>>> import numpy as np
>>> from numpy import linalg as LA
>>> np.set_printoptions(precision=3, suppress=True, linewidth=140, floatmode="fixed")
>>> X = np.abs(np.array([[-3, 1, 1, 1, -2, 1, 2],
...     [-2, 2, -2, -2, -2, -2, -1],
...     [-2, 1, -2, -2, 3, -1, 3],
...     [2, -3, 1, -2, -1, 1, -1],
...     [-3, 1, 0, -3, -2, 2, -3],
...     [2, -3, 1, 3, 2, 0, -1],
...     [1, 1, 3, 0, -2, 0, -1]])) + np.eye(7)
>>> X = X / X.sum(axis=1, keepdims=True)
>>> X
array([[0.333, 0.083, 0.083, 0.083, 0.167, 0.083, 0.167],
       [0.143, 0.214, 0.143, 0.143, 0.143, 0.143, 0.071],
       [0.133, 0.067, 0.200, 0.133, 0.200, 0.067, 0.200],
       [0.167, 0.250, 0.083, 0.250, 0.083, 0.083, 0.083],
       [0.200, 0.067, 0.000, 0.200, 0.200, 0.133, 0.200],
       [0.154, 0.231, 0.077, 0.231, 0.154, 0.077, 0.077],
       [0.111, 0.111, 0.333, 0.000, 0.222, 0.000, 0.222]])
>>> round(LA.norm(X, 1), 3), round(LA.norm(X, np.inf), 3)
(np.float64(1.241), np.float64(1.0))
>>> round(LA.norm(X[5], 1), 3), np.round(LA.norm(X[5], np.inf), 3)
(np.float64(1.0), np.float64(0.231))
>>> round(float(LA.norm(X, 2)), 3)
1.019
>>> round(float(LA.norm(X) ** 2 / LA.norm(X, 2) ** 2), 3)
1.233
>>> round(LA.norm(X[5] - X[0]), 3)
np.float64(0.29)
>>> x0 = np.array([0, 2, 0, 3, 0, 2, 0])
>>> LA.norm(X @ x0) <= LA.norm(X, 2) * LA.norm(x0) + 1e-9
np.True_
>>> X @ x0
array([0.583, 1.143, 0.667, 1.417, 1.000, 1.308, 0.222])
>>> X * x0
array([[0.000, 0.167, 0.000, 0.250, 0.000, 0.167, 0.000],
       [0.000, 0.429, 0.000, 0.429, 0.000, 0.286, 0.000],
       [0.000, 0.133, 0.000, 0.400, 0.000, 0.133, 0.000],
       [0.000, 0.500, 0.000, 0.750, 0.000, 0.167, 0.000],
       [0.000, 0.133, 0.000, 0.600, 0.000, 0.267, 0.000],
       [0.000, 0.462, 0.000, 0.692, 0.000, 0.154, 0.000],
       [0.000, 0.222, 0.000, 0.000, 0.000, 0.000, 0.000]])
>>> (X * x0).sum(axis=1)
array([0.583, 1.143, 0.667, 1.417, 1.000, 1.308, 0.222])
>>> np.sign((X @ x0).round(6))
array([1.000, 1.000, 1.000, 1.000, 1.000, 1.000, 1.000])
>>> np.einsum("ij,j->i", X, x0)
array([0.583, 1.143, 0.667, 1.417, 1.000, 1.308, 0.222])
>>> A2 = LA.inv(X)
>>> np.round(LA.slogdet(X)[0], 3)
np.float64(-1.0)
>>> (np.abs(A2) > 1e-9).astype(int)
array([[1, 1, 1, 1, 1, 1, 1],
       [1, 1, 1, 1, 1, 1, 1],
       [1, 1, 1, 1, 1, 1, 1],
       [1, 1, 1, 1, 1, 1, 1],
       [0, 0, 0, 1, 0, 1, 0],
       [1, 1, 1, 1, 1, 1, 1],
       [1, 1, 1, 1, 1, 1, 1]])
>>> round(LA.det(X) * LA.det(A2), 3)
np.float64(1.0)
>>> np.round(LA.det(X) * A2, 3) + 0
array([[0.000, 0.000, 0.000, 0.000, 0.000, 0.000, 0.000],
       [0.000, 0.000, 0.000, 0.000, 0.000, 0.000, 0.000],
       [0.000, 0.000, 0.000, 0.000, 0.000, 0.000, 0.000],
       [0.000, 0.000, 0.000, 0.000, 0.000, 0.000, 0.000],
       [0.000, 0.000, 0.000, 0.000, 0.000, 0.000, 0.000],
       [0.000, 0.000, 0.000, 0.000, 0.000, 0.000, 0.000],
       [0.000, 0.000, 0.000, 0.000, 0.000, 0.000, 0.000]])
>>> np.round(LA.inv(A2), 3) + 0
array([[0.333, 0.083, 0.083, 0.083, 0.167, 0.083, 0.167],
       [0.143, 0.214, 0.143, 0.143, 0.143, 0.143, 0.071],
       [0.133, 0.067, 0.200, 0.133, 0.200, 0.067, 0.200],
       [0.167, 0.250, 0.083, 0.250, 0.083, 0.083, 0.083],
       [0.200, 0.067, 0.000, 0.200, 0.200, 0.133, 0.200],
       [0.154, 0.231, 0.077, 0.231, 0.154, 0.077, 0.077],
       [0.111, 0.111, 0.333, 0.000, 0.222, 0.000, 0.222]])
>>> np.round(LA.cond(X), 3)
np.float64(32.14)
>>> A2 = X / LA.norm(X, axis=1, keepdims=True)
>>> gram = A2 @ A2.T
>>> LA.norm(A2, axis=1)
array([1.000, 1.000, 1.000, 1.000, 1.000, 1.000, 1.000])
>>> (np.abs(gram) > 0.9).astype(int)
array([[1, 0, 0, 0, 0, 0, 0],
       [0, 1, 0, 1, 0, 1, 0],
       [0, 0, 1, 0, 0, 0, 1],
       [0, 1, 0, 1, 0, 1, 0],
       [0, 0, 0, 0, 1, 0, 0],
       [0, 1, 0, 1, 0, 1, 0],
       [0, 0, 1, 0, 0, 0, 1]])
>>> round(float(np.degrees(np.arccos(np.clip(gram[1, 6], -1, 1)))), 3)
44.598
>>> J = np.loadtxt("test6.csv", delimiter=",")
>>> J
array([[0.000, 1.000, 1.000, 0.000, 0.000, 0.000, 0.000, 0.000],
       [1.000, 0.000, 1.000, 0.000, 0.000, 0.000, 0.000, 0.000],
       [1.000, 1.000, 0.000, 0.000, 0.000, 0.000, 0.000, 0.000],
       [0.000, 0.000, 0.000, 0.000, 0.000, 1.000, 0.000, 0.000],
       [0.000, 0.000, 0.000, 0.000, 0.000, 0.000, 1.000, 1.000],
       [0.000, 0.000, 0.000, 1.000, 0.000, 0.000, 0.000, 0.000],
       [0.000, 0.000, 0.000, 0.000, 1.000, 0.000, 0.000, 1.000],
       [0.000, 0.000, 0.000, 0.000, 1.000, 0.000, 1.000, 0.000]])
>>> np.all(LA.eigvalsh(J) > 0)
np.False_
>>> [round(float(LA.det(J[:i, :i])), 2) + 0 for i in range(1, 9)]
[0.0, -1.0, 2.0, 0.0, 0.0, 0.0, 2.0, -4.0]
>>> t = np.radians(15)
>>> R = np.eye(8)
>>> R[3, 3] = R[0, 0] = np.cos(t)
>>> R[3, 0], R[0, 3] = -np.sin(t), np.sin(t)
>>> R
array([[ 0.966,  0.000,  0.000,  0.259,  0.000,  0.000,  0.000,  0.000],
       [ 0.000,  1.000,  0.000,  0.000,  0.000,  0.000,  0.000,  0.000],
       [ 0.000,  0.000,  1.000,  0.000,  0.000,  0.000,  0.000,  0.000],
       [-0.259,  0.000,  0.000,  0.966,  0.000,  0.000,  0.000,  0.000],
       [ 0.000,  0.000,  0.000,  0.000,  1.000,  0.000,  0.000,  0.000],
       [ 0.000,  0.000,  0.000,  0.000,  0.000,  1.000,  0.000,  0.000],
       [ 0.000,  0.000,  0.000,  0.000,  0.000,  0.000,  1.000,  0.000],
       [ 0.000,  0.000,  0.000,  0.000,  0.000,  0.000,  0.000,  1.000]])
>>> A2 = J @ R.T
>>> A2
array([[ 0.000,  1.000,  1.000,  0.000,  0.000,  0.000,  0.000,  0.000],
       [ 0.966,  0.000,  1.000, -0.259,  0.000,  0.000,  0.000,  0.000],
       [ 0.966,  1.000,  0.000, -0.259,  0.000,  0.000,  0.000,  0.000],
       [ 0.000,  0.000,  0.000,  0.000,  0.000,  1.000,  0.000,  0.000],
       [ 0.000,  0.000,  0.000,  0.000,  0.000,  0.000,  1.000,  1.000],
       [ 0.259,  0.000,  0.000,  0.966,  0.000,  0.000,  0.000,  0.000],
       [ 0.000,  0.000,  0.000,  0.000,  1.000,  0.000,  0.000,  1.000],
       [ 0.000,  0.000,  0.000,  0.000,  1.000,  0.000,  1.000,  0.000]])
>>> np.abs(A2 - J).max(axis=0)
array([0.259, 0.000, 0.000, 0.259, 0.000, 0.000, 0.000, 0.000])
